>>> import numpy as np
>>> np.set_printoptions(precision=3, suppress=True, linewidth=160, sign=" ")
>>> rd = lambda a: np.round(a, 3) + 0
>>> E = 0.7 ** np.abs(np.subtract.outer(np.arange(6), np.arange(6)))
>>> rd(E)
array([[ 1.   ,  0.7  ,  0.49 ,  0.343,  0.24 ,  0.168],
       [ 0.7  ,  1.   ,  0.7  ,  0.49 ,  0.343,  0.24 ],
       [ 0.49 ,  0.7  ,  1.   ,  0.7  ,  0.49 ,  0.343],
       [ 0.343,  0.49 ,  0.7  ,  1.   ,  0.7  ,  0.49 ],
       [ 0.24 ,  0.343,  0.49 ,  0.7  ,  1.   ,  0.7  ],
       [ 0.168,  0.24 ,  0.343,  0.49 ,  0.7  ,  1.   ]])
>>> # equal to its transpose
>>> L = np.linalg.cholesky(E)
>>> rd(L @ L.T)
array([[ 1.   ,  0.7  ,  0.49 ,  0.343,  0.24 ,  0.168],
       [ 0.7  ,  1.   ,  0.7  ,  0.49 ,  0.343,  0.24 ],
       [ 0.49 ,  0.7  ,  1.   ,  0.7  ,  0.49 ,  0.343],
       [ 0.343,  0.49 ,  0.7  ,  1.   ,  0.7  ,  0.49 ],
       [ 0.24 ,  0.343,  0.49 ,  0.7  ,  1.   ,  0.7  ],
       [ 0.168,  0.24 ,  0.343,  0.49 ,  0.7  ,  1.   ]])
>>> rd(np.prod(np.diag(L)) ** 2), rd(np.linalg.det(E))
(np.float64(0.035), np.float64(0.035))
>>> np.linalg.eigvalsh(E).min() > 0
np.True_
>>> rd(E / np.sqrt(np.outer(np.diag(E), np.diag(E))))
array([[ 1.   ,  0.7  ,  0.49 ,  0.343,  0.24 ,  0.168],
       [ 0.7  ,  1.   ,  0.7  ,  0.49 ,  0.343,  0.24 ],
       [ 0.49 ,  0.7  ,  1.   ,  0.7  ,  0.49 ,  0.343],
       [ 0.343,  0.49 ,  0.7  ,  1.   ,  0.7  ,  0.49 ],
       [ 0.24 ,  0.343,  0.49 ,  0.7  ,  1.   ,  0.7  ],
       [ 0.168,  0.24 ,  0.343,  0.49 ,  0.7  ,  1.   ]])
